>>> import numpy as np
>>> import numpy.linalg as la
>>> np.set_printoptions(precision=1, suppress=True, linewidth=160, floatmode="fixed")
>>> J = np.loadtxt("run8.csv", delimiter=",")
>>> J
array([[  3.0, -14.0,   2.0,   9.0,  11.0,   6.0,   0.0, -13.0,  -1.0, -10.0],
       [  4.0,  -7.0,   4.0,   1.0,  -1.0,  -4.0,  -1.0,  -1.0,   1.0,  -1.0],
       [  4.0,   1.0,  -3.0,   0.0,   1.0,  -2.0,   1.0,  -3.0,  -2.0,   5.0],
       [  5.0,  -2.0,   8.0,   8.0,  -6.0,  -2.0,   7.0,  -7.0,  -1.0,  -1.0],
       [  1.0,   2.0,  10.0,   9.0,  -2.0,   0.0,   7.0,  -2.0,   2.0,  -3.0],
       [ -2.0,  -2.0,  11.0,   8.0,  -1.0,   0.0,  -3.0, -12.0,  12.0,  -6.0],
       [ -1.0,  -3.0,  -1.0,   9.0,  -1.0,   9.0,   8.0,  -3.0, -10.0,  -6.0],
       [  3.0,  -7.0,  -5.0,   6.0,   7.0,   3.0,   6.0,  -7.0, -14.0,  -2.0],
       [ -3.0, -12.0,  -5.0,   3.0,  -3.0,   9.0,   0.0, -11.0,  -8.0, -13.0],
       [ -1.0,  -2.0,   4.0,  -1.0,   3.0,  -5.0,  -1.0,  -5.0,   3.0,  -5.0],
       [ -3.0,   0.0,   1.0,   3.0,  -2.0,   0.0,  -4.0,  -3.0,   3.0,   0.0],
       [  2.0,  -9.0,  14.0,   4.0,   0.0,  -9.0,  -5.0, -10.0,  11.0,  -5.0],
       [ -2.0,   1.0,   2.0,   5.0,  -2.0,   5.0,   5.0,   1.0,  -5.0,  -1.0],
       [  1.0,   1.0,  -2.0,   3.0,  -1.0,  -2.0,  -3.0,  -6.0,   1.0,   5.0],
       [ -5.0,   0.0,   5.0,  14.0,  -7.0,   8.0,   6.0, -10.0,  -2.0, -10.0],
       [ -1.0,   3.0,   5.0,   2.0,  -4.0,  -1.0,   2.0,  -4.0,   5.0,  -4.0],
       [ -8.0,   0.0,   3.0,   5.0,  -5.0,   4.0,  -4.0, -12.0,   6.0,  -9.0],
       [ -1.0,  -2.0,   4.0,  -1.0,   3.0,  -5.0,  -1.0,  -5.0,   3.0,  -5.0],
       [  0.0,   4.0,   3.0,   5.0,  -5.0,  -3.0,  -1.0, -10.0,   6.0,   1.0],
       [ -1.0,  -3.0,  -1.0,   9.0,  -1.0,   9.0,   8.0,  -3.0, -10.0,  -6.0],
       [  2.0,  -1.0,   5.0,   7.0,   2.0,   1.0,   5.0,   2.0,  -3.0,   1.0],
       [ 10.0, -11.0,   6.0,   4.0,   5.0,  -5.0,  -1.0,  -9.0,   3.0,   2.0],
       [ -1.0,  -1.0,  11.0,   5.0,   1.0,   0.0,   5.0,  -5.0,   2.0,  -5.0],
       [  0.0,  -2.0,  -6.0,   0.0,   2.0,   3.0,  -1.0,  -8.0,  -4.0,   0.0]])
>>> lab = J[:, 6] > np.median(J[:, 6])
>>> r0 = J[lab].mean(axis=0) - J[~lab].mean(axis=0)
>>> np.round((((J - J.mean(axis=0)) @ r0 > 0) == lab).mean(), 1)
np.float64(0.9)
>>> print(((J - J.mean(axis=0)) @ r0 > 0).astype(int))
[0 0 1 1 1 0 1 1 1 0 0 0 1 0 1 0 0 0 0 1 1 0 1 0]
>>> np.argsort(-np.abs(r0).round(6), kind="stable")
array([6, 8, 7, 5, 3, 1, 4, 9, 2, 0])
>>> r0
array([ 0.2,  3.4,  0.3,  3.4, -1.6,  3.6,  7.4,  4.3, -6.2,  0.6])
>>> x = np.array([1, 1, 2, 0, 1, 1, 0, 0, 3, 0])
>>> a = np.maximum(J @ x, 0)
>>> J.T @ a
array([   83.0,  -746.0,  2332.0,  1440.0,  -147.0,  -628.0,   -86.0, -2201.0,  1682.0, -1118.0])
>>> np.maximum(J @ (3 * x), 0)
array([ 21.0,   9.0,   0.0,  24.0,  81.0, 159.0,   0.0,   0.0,   0.0,  36.0,  18.0, 135.0,   0.0,   0.0,   0.0,  66.0,  45.0,  36.0,  60.0,   0.0,  15.0,
        60.0,  81.0,   0.0])
>>> np.tanh(J @ x)
array([ 1.0,  1.0, -1.0,  1.0,  1.0,  1.0, -1.0, -1.0, -1.0,  1.0,  1.0,  1.0, -1.0, -1.0,  0.0,  1.0,  1.0,  1.0,  1.0, -1.0,  1.0,  1.0,  1.0, -1.0])
>>> Xs = J - J.mean(axis=0)
>>> U, s, vt = la.svd(Xs, full_matrices=False)
>>> (np.sign(U[:, 0]) == np.sign(U[0, 0])).astype(int)
array([1, 0, 1, 0, 0, 0, 1, 1, 1, 0, 0, 0, 1, 0, 1, 0, 0, 0, 0, 1, 1, 0, 0, 1])
>>> vt[0] * np.sign(vt[0, np.abs(vt[0]).argmax()])
array([ 0.1,  0.1,  0.4, -0.1, -0.1, -0.5, -0.3, -0.1,  0.7,  0.1])
>>> np.round(np.abs(vt[-1]), 1) + 0
array([0.4, 0.4, 0.3, 0.0, 0.0, 0.1, 0.6, 0.0, 0.4, 0.3])
>>> s
array([43.5, 32.2, 30.9, 24.9, 15.4, 12.5,  9.6,  5.7,  3.7,  0.1])
>>> np.round(s ** 2 / (s ** 2).sum(), 1) + 0
array([0.4, 0.2, 0.2, 0.1, 0.0, 0.0, 0.0, 0.0, 0.0, 0.0])
>>> U, s, vt = la.svd(J)
>>> s
array([55.2, 43.4, 31.0, 26.3, 18.1, 12.5, 10.4,  6.2,  3.8,  0.1])
>>> print(np.argmax(s[:-1] / (s[1:] + 1e-6)) + 1)
9
>>> out = U[:, :9] @ np.diag(s[:9]) @ vt[:9]
>>> np.round(la.norm(J - out) / la.norm(J), 1)
np.float64(0.0)
>>> round(la.norm(J - out, 2), 1), round(s[9], 1)
(np.float64(0.1), np.float64(0.1))
